$ ipython --no-banner

In [1]: import numpy as np

In [2]: np.set_printoptions(precision=2, suppress=True, linewidth=100)

In [3]: W0 = np.tril(np.array([[0, 0, 2, 2], [1, 3, 1, 3], [3, 3, 0, 1], [3, 1, 2, 2]]), -1) + np.eye(4, dtype=int)

In [4]: W0
Out[4]: 
array([[1, 0, 0, 0],
       [1, 1, 0, 0],
       [3, 3, 1, 0],
       [3, 1, 2, 1]])

In [5]: x0 = np.array([-6, -9, 4, 2])

In [6]: y = W0 @ x0

In [7]: y
Out[7]: array([ -6, -15, -41, -17])

In [8]: np.linalg.solve(W0.T, W0[3])
Out[8]: array([0., 0., 0., 1.])

In [9]: np.linalg.solve(W0, W0[:, 3])
Out[9]: array([ 0., -0., -0.,  1.])

In [10]: np.linalg.solve(W0, y + W0[:, 2])
Out[10]: array([-6., -9.,  5.,  2.])

In [11]: np.linalg.solve(W0, y)
Out[11]: array([-6., -9.,  4.,  2.])

In [12]: W0.shape
Out[12]: (4, 4)

In [13]: W0 - W0[0]
Out[13]: 
array([[0, 0, 0, 0],
       [0, 1, 0, 0],
       [2, 3, 1, 0],
       [2, 1, 2, 1]])

In [14]: np.abs(W0).max()
Out[14]: np.int64(3)

In [15]: np.linalg.svd(W0, compute_uv=False)
Out[15]: array([5.78, 1.78, 0.65, 0.15])

In [16]: A2 = np.linalg.inv(W0)

In [17]: np.round(np.linalg.inv(A2), 2) + 0
Out[17]: 
array([[1., 0., 0., 0.],
       [1., 1., 0., 0.],
       [3., 3., 1., 0.],
       [3., 1., 2., 1.]])

In [18]: print((np.abs(A2) > 1e-9).astype(int))
[[1 0 0 0]
 [1 1 0 0]
 [0 1 1 0]
 [1 1 1 1]]

In [19]: A2.round(2) + 0
Out[19]: 
array([[ 1.,  0.,  0.,  0.],
       [-1.,  1.,  0.,  0.],
       [ 0., -3.,  1.,  0.],
       [-2.,  5., -2.,  1.]])

In [20]: np.round(np.linalg.det(W0) * A2, 2) + 0
Out[20]: 
array([[ 1.,  0.,  0.,  0.],
       [-1.,  1.,  0.,  0.],
       [ 0., -3.,  1.,  0.],
       [-2.,  5., -2.,  1.]])

In [21]: np.round(W0 @ A2, 2) + 0
Out[21]: 
array([[1., 0., 0., 0.],
       [0., 1., 0., 0.],
       [0., 0., 1., 0.],
       [0., 0., 0., 1.]])
